% ipython --no-banner

In [1]: import numpy as np

In [2]: import numpy.linalg as la

In [3]: np.set_printoptions(suppress=True, linewidth=160)

In [4]: M = np.array([[0, 0, 0, 0, 0, 0, 2, 0],
   ...:     [3, 1, 0, 0, 0, -1, 1, 0],
   ...:     [0, 0, 0, 0, -3, 0, 1, 0],
   ...:     [0, 0, 0, 0, 0, 0, 1, -2],
   ...:     [3, 0, 0, 0, 0, -1, 0, 0],
   ...:     [0, 0, 0, 0, 3, 0, -1, 0]])

In [5]: M
Out[5]: 
array([[ 0,  0,  0,  0,  0,  0,  2,  0],
       [ 3,  1,  0,  0,  0, -1,  1,  0],
       [ 0,  0,  0,  0, -3,  0,  1,  0],
       [ 0,  0,  0,  0,  0,  0,  1, -2],
       [ 3,  0,  0,  0,  0, -1,  0,  0],
       [ 0,  0,  0,  0,  3,  0, -1,  0]])

In [6]: np.round(la.norm(M, axis=0), 2)
Out[6]: array([4.24, 1.  , 0.  , 0.  , 4.24, 1.41, 2.83, 2.  ])

In [7]: round(la.norm(M, "nuc"), 2)
Out[7]: np.float64(13.87)

In [8]: round(float(la.norm(M) ** 2 / la.norm(M, 2) ** 2), 2)
Out[8]: 2.28

In [9]: la.norm(M, axis=1).argmax()
Out[9]: np.int64(1)

In [10]: np.round(la.norm(M, axis=1), 2)
Out[10]: array([2.  , 3.46, 3.16, 2.24, 3.16, 3.16])

In [11]: rank = la.matrix_rank(M)

In [12]: rank
Out[12]: np.int64(5)

In [13]: null = la.svd(M)[2][rank:].T

In [14]: [int(la.matrix_rank(M[:, :j + 1])) for j in range(8)]
Out[14]: [1, 2, 2, 2, 3, 3, 4, 5]

In [15]: np.allclose(M @ null, 0)
Out[15]: True

In [16]: la.matrix_rank(M.T @ M), la.matrix_rank(M @ M.T)
Out[16]: (np.int64(5), np.int64(5))

In [17]: [int(la.matrix_rank(M[:i])) for i in range(1, len(M) + 1)]
Out[17]: [1, 2, 3, 4, 5, 5]

In [18]: np.round(null @ null.T, 2) + 0
Out[18]: 
array([[0.1, 0. , 0. , 0. , 0. , 0.3, 0. , 0. ],
       [0. , 0. , 0. , 0. , 0. , 0. , 0. , 0. ],
       [0. , 0. , 1. , 0. , 0. , 0. , 0. , 0. ],
       [0. , 0. , 0. , 1. , 0. , 0. , 0. , 0. ],
       [0. , 0. , 0. , 0. , 0. , 0. , 0. , 0. ],
       [0.3, 0. , 0. , 0. , 0. , 0.9, 0. , 0. ],
       [0. , 0. , 0. , 0. , 0. , 0. , 0. , 0. ],
       [0. , 0. , 0. , 0. , 0. , 0. , 0. , 0. ]])

In [19]: [int(la.matrix_rank(np.delete(M, i, axis=0))) for i in range(6)]
Out[19]: [4, 4, 5, 4, 4, 5]
